$ python -q
>>> import numpy as np
>>> np.set_printoptions(suppress=True, linewidth=160)
>>> W0 = np.loadtxt("mat.csv", delimiter=",")
>>> W0.round(2)
array([[0.5 , 0.  , 0.  , 0.5 , 0.  ],
       [0.  , 0.33, 0.  , 0.33, 0.33],
       [0.  , 0.5 , 0.5 , 0.  , 0.  ],
       [0.  , 0.  , 0.33, 0.67, 0.  ],
       [0.33, 0.  , 0.  , 0.  , 0.67]])
>>> ang = np.radians(120)
>>> Rm = np.eye(5)
>>> Rm[0, 0] = Rm[2, 2] = np.cos(ang)
>>> Rm[0, 2], Rm[2, 0] = -np.sin(ang), np.sin(ang)
>>> Rm.round(2)
array([[-0.5 ,  0.  , -0.87,  0.  ,  0.  ],
       [ 0.  ,  1.  ,  0.  ,  0.  ,  0.  ],
       [ 0.87,  0.  , -0.5 ,  0.  ,  0.  ],
       [ 0.  ,  0.  ,  0.  ,  1.  ,  0.  ],
       [ 0.  ,  0.  ,  0.  ,  0.  ,  1.  ]])
>>> other = W0 @ Rm.T
>>> np.allclose(np.linalg.norm(W0, axis=1), np.linalg.norm(other, axis=1))
True
>>> q = W0.astype(float).copy()
>>> for j in range(5):
...     q[:, j] -= q[:, :j] @ (q[:, :j].T @ q[:, j])
...     q[:, j] /= np.linalg.norm(q[:, j])
... 
>>> q.round(2)
array([[ 0.83,  0.  ,  0.  ,  0.22, -0.51],
       [ 0.  ,  0.55, -0.53,  0.59,  0.25],
       [ 0.  ,  0.83,  0.35, -0.39, -0.17],
       [ 0.  ,  0.  ,  0.77,  0.59,  0.25],
       [ 0.55,  0.  ,  0.  , -0.33,  0.76]])
>>> np.round(np.linalg.matrix_power(W0, 2), 2)
array([[0.25, 0.  , 0.17, 0.58, 0.  ],
       [0.11, 0.11, 0.11, 0.33, 0.33],
       [0.  , 0.42, 0.25, 0.17, 0.17],
       [0.  , 0.17, 0.39, 0.44, 0.  ],
       [0.39, 0.  , 0.  , 0.17, 0.44]])
>>> np.round(np.sort(np.abs(np.linalg.eigvals(W0)))[::-1], 2)
array([1.  , 0.69, 0.69, 0.37, 0.37])
>>> W0.sum(axis=1)
array([1., 1., 1., 1., 1.])
>>> p = np.eye(5)[2]
>>> for _ in range(5):
...     p = p @ W0
...     print(p.round(2))
... 
[0.  0.5 0.5 0.  0. ]
[0.   0.42 0.25 0.17 0.17]
[0.06 0.26 0.18 0.25 0.25]
[0.11 0.18 0.17 0.28 0.25]
[0.14 0.15 0.18 0.3  0.23]
>>> A = np.load("test17.npy")
>>> A.round(2)
array([[ 0.11,  0.06, -0.12,  0.23,  0.02, -0.02,  0.08,  0.12,  0.06],
       [ 0.06,  0.09, -0.07,  0.06,  0.06, -0.13, -0.05,  0.17,  0.14],
       [-0.12, -0.07,  0.14, -0.26, -0.02,  0.01, -0.1 , -0.13, -0.06],
       [ 0.23,  0.06, -0.26,  0.58, -0.03,  0.11,  0.3 ,  0.12, -0.01],
       [ 0.02,  0.06, -0.02, -0.03,  0.05, -0.11, -0.07,  0.11,  0.11],
       [-0.02, -0.13,  0.01,  0.11, -0.11,  0.25,  0.19, -0.23, -0.24],
       [ 0.08, -0.05, -0.1 ,  0.3 , -0.07,  0.19,  0.23, -0.09, -0.14],
       [ 0.12,  0.17, -0.13,  0.12,  0.11, -0.23, -0.09,  0.32,  0.26],
       [ 0.06,  0.14, -0.06, -0.01,  0.11, -0.24, -0.14,  0.26,  0.23]])
>>> vec = np.array([1, 1, -4, 1, 0, -4, -3, 3, -3])
>>> np.round((vec - A @ vec) @ (A @ vec), 2)
np.float64(-0.0)
>>> np.round(A @ vec, 2)
array([ 0.89,  1.25, -0.95,  0.98,  0.8 , -1.67, -0.57,  2.29,  1.85])
>>> vec = np.array([-1, -2, 2, 0, 3])
>>> np.sign((W0 @ vec).round(6))
array([-1.,  1.,  0.,  1.,  1.])
>>> np.round((W0 * vec).sum(axis=1), 2)
array([-0.5 ,  0.33,  0.  ,  0.67,  1.67])
>>> W0 @ np.ones(5)
array([1., 1., 1., 1., 1.])
>>> np.round(W0 @ np.eye(5)[0], 2)
array([0.5 , 0.  , 0.  , 0.  , 0.33])
>>> other = W0 / np.linalg.norm(W0, axis=1, keepdims=True)
>>> gram = other @ other.T
>>> (gram - 2 * np.eye(5)).round(6).argmax(axis=1)
array([3, 3, 1, 0, 1])
>>> (np.abs(gram) > 0.9).astype(int)
array([[1, 0, 0, 0, 0],
       [0, 1, 0, 0, 0],
       [0, 0, 1, 0, 0],
       [0, 0, 0, 1, 0],
       [0, 0, 0, 0, 1]])
>>> gram[1].round(2)
array([0.41, 1.  , 0.41, 0.52, 0.52])
>>> gram.round(2)
array([[1.  , 0.41, 0.  , 0.63, 0.32],
       [0.41, 1.  , 0.41, 0.52, 0.52],
       [0.  , 0.41, 1.  , 0.32, 0.  ],
       [0.63, 0.52, 0.32, 1.  , 0.  ],
       [0.32, 0.52, 0.  , 0.  , 1.  ]])
